$ python -q
>>> import numpy as np
>>> np.set_printoptions(precision=2, suppress=True, linewidth=200, legacy="1.25")
>>> X = np.array([[4, 3, 4, 4, 5, 5, 4],
...     [5, 1, 1, 3, 3, 5, 4],
...     [4, 3, 5, 5, 2, 0, 4],
...     [5, 2, 1, 3, 5, 2, 4],
...     [0, 3, 4, 0, 2, 1, 1],
...     [4, 1, 4, 3, 1, 2, 4],
...     [4, 3, 5, 0, 0, 5, 2]])
>>> B = X / np.sqrt((X ** 2).mean(axis=1, keepdims=True))
>>> np.linalg.matrix_rank(X - X.mean(axis=1, keepdims=True))
6
>>> t = np.deg2rad(120)
>>> E = np.eye(6)
>>> E[np.ix_([0, 3], [0, 3])] = [[np.cos(t), -np.sin(t)], [np.sin(t), np.cos(t)]]
>>> E
array([[-0.5 ,  0.  ,  0.  , -0.87,  0.  ,  0.  ],
       [ 0.  ,  1.  ,  0.  ,  0.  ,  0.  ,  0.  ],
       [ 0.  ,  0.  ,  1.  ,  0.  ,  0.  ,  0.  ],
       [ 0.87,  0.  ,  0.  , -0.5 ,  0.  ,  0.  ],
       [ 0.  ,  0.  ,  0.  ,  0.  ,  1.  ,  0.  ],
       [ 0.  ,  0.  ,  0.  ,  0.  ,  0.  ,  1.  ]])
>>> vec = np.array([4, 5, 2, 4, 1, 0])
>>> target = E @ vec
>>> b, lr = np.zeros(6), 1 / np.linalg.norm(E, 2) ** 2
>>> for i in range(8):
...     b -= lr * E.T @ (E @ b - target)
...     if i % 2 == 0: print(i, round(np.linalg.norm(E @ b - target), 2))
... 
0 0.0
2 0.0
4 0.0
6 0.0
>>> b
array([4., 5., 2., 4., 1., 0.])
>>> round(float(np.linalg.cond(E)), 2)
1.0
>>> B = np.linalg.invert(E)
Traceback (most recent call last):
  File "<python-input-15>", line 1, in <module>
    B = np.linalg.invert(E)
        ^^^^^^^^^^^^^^^^
AttributeError: module 'numpy.linalg' has no attribute 'invert'
>>> B = np.linalg.inv(E)
>>> np.linalg.inv(B)
array([[-0.5 , -0.  , -0.  , -0.87, -0.  , -0.  ],
       [ 0.  ,  1.  ,  0.  ,  0.  ,  0.  ,  0.  ],
       [ 0.  ,  0.  ,  1.  ,  0.  ,  0.  ,  0.  ],
       [ 0.87,  0.  ,  0.  , -0.5 ,  0.  ,  0.  ],
       [ 0.  ,  0.  ,  0.  ,  0.  ,  1.  ,  0.  ],
       [ 0.  ,  0.  ,  0.  ,  0.  ,  0.  ,  1.  ]])
>>> round(float(np.linalg.det(E) * np.linalg.det(B)), 2)
1.0
>>> round(np.linalg.slogdet(E)[0], 2)
1.0
>>> E @ E
array([[-0.5 ,  0.  ,  0.  ,  0.87,  0.  ,  0.  ],
       [ 0.  ,  1.  ,  0.  ,  0.  ,  0.  ,  0.  ],
       [ 0.  ,  0.  ,  1.  ,  0.  ,  0.  ,  0.  ],
       [-0.87,  0.  ,  0.  , -0.5 ,  0.  ,  0.  ],
       [ 0.  ,  0.  ,  0.  ,  0.  ,  1.  ,  0.  ],
       [ 0.  ,  0.  ,  0.  ,  0.  ,  0.  ,  1.  ]])
>>> np.linalg.matrix_power(E, 2)
array([[-0.5 ,  0.  ,  0.  ,  0.87,  0.  ,  0.  ],
       [ 0.  ,  1.  ,  0.  ,  0.  ,  0.  ,  0.  ],
       [ 0.  ,  0.  ,  1.  ,  0.  ,  0.  ,  0.  ],
       [-0.87,  0.  ,  0.  , -0.5 ,  0.  ,  0.  ],
       [ 0.  ,  0.  ,  0.  ,  0.  ,  1.  ,  0.  ],
       [ 0.  ,  0.  ,  0.  ,  0.  ,  0.  ,  1.  ]])
>>> np.round(np.trace(E), 2)
3.0
>>> round(float(np.linalg.det(E)), 2)
1.0
>>> np.sort(np.abs(np.linalg.eigvals(E)))
array([1., 1., 1., 1., 1., 1.])
>>> rng = np.random.default_rng(3112)
>>> idx = rng.permutation(6)
>>> idx
array([0, 3, 1, 5, 4, 2])
>>> B = E[idx][:, idx]
>>> np.diag(B)
array([-0.5, -0.5,  1. ,  1. ,  1. ,  1. ])
>>> np.allclose(B, E)
False
>>> round(float(np.trace(B)), 2)
3.0
>>> B
array([[-0.5 , -0.87,  0.  ,  0.  ,  0.  ,  0.  ],
       [ 0.87, -0.5 ,  0.  ,  0.  ,  0.  ,  0.  ],
       [ 0.  ,  0.  ,  1.  ,  0.  ,  0.  ,  0.  ],
       [ 0.  ,  0.  ,  0.  ,  1.  ,  0.  ,  0.  ],
       [ 0.  ,  0.  ,  0.  ,  0.  ,  1.  ,  0.  ],
       [ 0.  ,  0.  ,  0.  ,  0.  ,  0.  ,  1.  ]])
>>> T = np.stack([E, 2 * E, E[::-1]])
>>> np.einsum("bij,cij->bc", T, T)
array([[ 6., 12.,  0.],
       [12., 24.,  0.],
       [ 0.,  0.,  6.]])
>>> (T @ E.T).shape
(3, 6, 6)
>>> T.shape
(3, 6, 6)
>>> T.sum(axis=0)
array([[-1.5 ,  0.  ,  0.  , -2.6 ,  0.  ,  1.  ],
       [ 0.  ,  3.  ,  0.  ,  0.  ,  1.  ,  0.  ],
       [ 0.87,  0.  ,  3.  , -0.5 ,  0.  ,  0.  ],
       [ 2.6 ,  0.  ,  1.  , -1.5 ,  0.  ,  0.  ],
       [ 0.  ,  1.  ,  0.  ,  0.  ,  3.  ,  0.  ],
       [-0.5 ,  0.  ,  0.  , -0.87,  0.  ,  3.  ]])
>>> np.linalg.matrix_rank(T.reshape(3, -1))
2
>>> np.linalg.norm(T, axis=(1, 2))
array([2.45, 4.9 , 2.45])
>>> M = np.array([[0, 0, 0, 0, 0],
...     [0, 0, 0, 0, -1],
...     [0, 0, 2, 0, 0],
...     [-2, 0, 0, 0, 0],
...     [0, 0, 0, 0, 0]])
>>> np.linalg.norm(M, axis=0)
array([2., 0., 2., 0., 1.])
>>> M @ M.T
array([[0, 0, 0, 0, 0],
       [0, 1, 0, 0, 0],
       [0, 0, 4, 0, 0],
       [0, 0, 0, 4, 0],
       [0, 0, 0, 0, 0]])
>>> np.linalg.pinv(M)
array([[ 0. ,  0. ,  0. , -0.5,  0. ],
       [ 0. ,  0. ,  0. ,  0. ,  0. ],
       [ 0. ,  0. ,  0.5,  0. ,  0. ],
       [ 0. ,  0. ,  0. ,  0. ,  0. ],
       [ 0. , -1. ,  0. ,  0. ,  0. ]])
>>> B = np.array([[2, 0, 0], [1, 0, 1], [1, 2, 1]])
>>> B[-1] = B[0]
>>> F = B + 0.3 * np.eye(3)
>>> F
array([[2.3, 0. , 0. ],
       [1. , 0.3, 1. ],
       [2. , 0. , 0.3]])
>>> # column 0 is much longer than the rest
>>> np.round(np.linalg.norm(F[0], 1), 2), round(np.linalg.norm(F[0], np.inf), 2)
(2.3, 2.3)
>>> round(float(np.linalg.norm(F[0] - F[1])), 2)
1.67
>>> np.round(np.linalg.norm(F, 2), 2)
3.25
>>> F[0] @ F[1]
2.3
>>> np.linalg.norm(F, axis=1).argmax()
0
>>> np.linalg.norm(F, axis=0)
array([3.21, 0.3 , 1.04])
>>> B = np.linalg.inv(F)
>>> np.linalg.det(F) * B
array([[ 0.09,  0.  ,  0.  ],
       [ 1.7 ,  0.69, -2.3 ],
       [-0.6 ,  0.  ,  0.69]])
